% python3 -q
>>> import numpy as np
>>> from numpy import linalg as LA
>>> np.set_printoptions(precision=3, suppress=True, linewidth=160, floatmode="fixed")
>>> def rd(a):
...     return np.round(a, 3) + 0
... 
>>> F = np.loadtxt("run9.csv", delimiter=",")
>>> F
array([[-1.067,  1.869,  3.104,  0.952],
       [-0.917,  2.082,  3.048,  1.101],
       [-0.897,  2.074,  2.957,  0.939],
       [-1.096,  1.978,  2.923,  1.135],
       [-0.810,  2.071,  3.014,  1.127],
       [-2.942, -3.164,  1.015,  2.917],
       [-3.006, -3.025,  0.948,  3.134],
       [-3.121, -2.807,  1.048,  3.031],
       [-3.062, -2.956,  0.947,  3.017],
       [-3.134, -2.809,  1.044,  3.009]])
>>> x0 = np.array([-3, -1, -2, 2])
>>> rhs = F @ x0
>>> b, lr = np.zeros(4), 1 / LA.norm(F, 2) ** 2
>>> for i in range(15):
...     b -= lr * F.T @ (F @ b - rhs)
...     if i % 5 == 0: print(i, round(LA.norm(F @ b - rhs), 3))
... 
0 7.426
5 0.816
10 0.779
>>> rd(LA.cond(F))
np.float64(45.567)
>>> Uu, sig, Vh = LA.svd(F)
>>> rd(sig)
array([12.022,  8.493,  0.308,  0.264])
>>> A2 = Uu[:, :2] @ np.diag(sig[:2]) @ Vh[:2]
>>> rd(np.abs(F - A2).max())
np.float64(0.156)
>>> LA.matrix_rank(F, rtol=0.05)
np.int64(2)
>>> mat = np.array([[3.0, -4.0, 4.0, -1.0],
...     [8.0, -9.0, 8.0, -2.0],
...     [6.0, -6.0, 6.0, -2.0],
...     [6.0, -6.0, 6.0, -2.0]])
>>> Uu, sig, Vh = LA.svd(mat)
>>> np.argmax(sig[:-1] / (sig[1:] + 1e-6)) + 1
np.int64(3)
>>> rd(sig)
array([21.860,  0.864,  0.635,  0.000])
>>> A2 = Uu[:, :3] @ np.diag(sig[:3]) @ Vh[:3]
>>> rd(A2)
array([[ 3.000, -4.000,  4.000, -1.000],
       [ 8.000, -9.000,  8.000, -2.000],
       [ 6.000, -6.000,  6.000, -2.000],
       [ 6.000, -6.000,  6.000, -2.000]])
>>> rd(LA.norm(mat - A2) / LA.norm(mat))
np.float64(0.0)
>>> LA.matrix_rank(mat, rtol=0.05)
np.int64(1)
